>>> import numpy as np
>>> np.set_printoptions(precision=2, suppress=True, linewidth=200, floatmode="fixed")
>>> rd = lambda a: np.round(a, 2) + 0
>>> data = np.load("m.npy")
>>> data
array([[-5,  0,  0,  0],
       [ 0, -3,  0,  0],
       [ 0,  0,  3,  0],
       [ 0,  0,  0,  2]])
>>> # triangular
>>> rng = np.random.default_rng(43144)
>>> labels = rng.permutation(4)
>>> labels
array([2, 0, 1, 3])
>>> A2 = data[labels][:, labels]
>>> np.allclose(A2, data)
False
>>> A2
array([[ 3,  0,  0,  0],
       [ 0, -5,  0,  0],
       [ 0,  0, -3,  0],
       [ 0,  0,  0,  2]])
>>> rd(np.linalg.det(A2)), rd(np.linalg.det(data[labels]))
(np.float64(90.0), np.float64(90.0))
>>> rd(np.sort(np.abs(np.linalg.eigvals(A2))))
array([2.00, 3.00, 3.00, 5.00])
>>> np.trace(A2)
np.int64(-3)
>>> np.diag(A2)
array([ 3, -5, -3,  2])
>>> ev, vecs = np.linalg.eigh(data)
>>> vecs @ np.diag(ev) @ vecs.T
array([[-5.00,  0.00,  0.00,  0.00],
       [ 0.00, -3.00,  0.00,  0.00],
       [ 0.00,  0.00,  3.00,  0.00],
       [ 0.00,  0.00,  0.00,  2.00]])
>>> vecs.T @ vecs
array([[1.00, 0.00, 0.00, 0.00],
       [0.00, 1.00, 0.00, 0.00],
       [0.00, 0.00, 1.00, 0.00],
       [0.00, 0.00, 0.00, 1.00]])
>>> vecs.T @ data @ vecs
array([[-5.00,  0.00,  0.00,  0.00],
       [ 0.00, -3.00,  0.00,  0.00],
       [ 0.00,  0.00,  2.00,  0.00],
       [ 0.00,  0.00,  0.00,  3.00]])
>>> ev.sum(), np.trace(data)
(np.float64(-3.0), np.int64(-3))
>>> np.abs(vecs[:, -1]).round(6).argmax()
np.int64(2)
>>> np.unique(ev.round(6) + 0, return_counts=True)[1]
array([1, 1, 1, 1])
>>> rd(np.linalg.eigvalsh(data @ data))
array([ 4.00,  9.00,  9.00, 25.00])
>>> rd(np.linalg.norm(data, axis=0))
array([5.00, 3.00, 3.00, 2.00])
>>> rd(np.linalg.norm(data, axis=1))
array([5.00, 3.00, 3.00, 2.00])
>>> rd(np.linalg.norm(data, 2))
np.float64(5.0)
>>> np.linalg.norm(data, axis=1).argmax()
np.int64(0)
>>> rd(np.linalg.norm(data[1], 1)), rd(np.linalg.norm(data[1], np.inf))
(np.float64(3.0), np.float64(3.0))
>>> data[1] @ data[3]
np.int64(0)
>>> rd(np.linalg.norm(data[1] - data[3]))
np.float64(3.61)
>>> X = np.load("x.npy")
>>> X
array([[ 0.46,  1.16,  0.28, -1.75],
       [ 1.16,  0.29, -1.10,  0.79],
       [ 0.28, -1.10,  0.99,  1.74],
       [-1.75,  0.79,  1.74,  0.26]])
>>> (np.linalg.matrix_power((data != 0) + (data.T != 0) + np.eye(4), 4) > 0).astype(int)
array([[1, 0, 0, 0],
       [0, 1, 0, 0],
       [0, 0, 1, 0],
       [0, 0, 0, 1]])
>>> rd(np.sort(np.linalg.eigvals(data).real))
array([-5.00, -3.00,  2.00,  3.00])
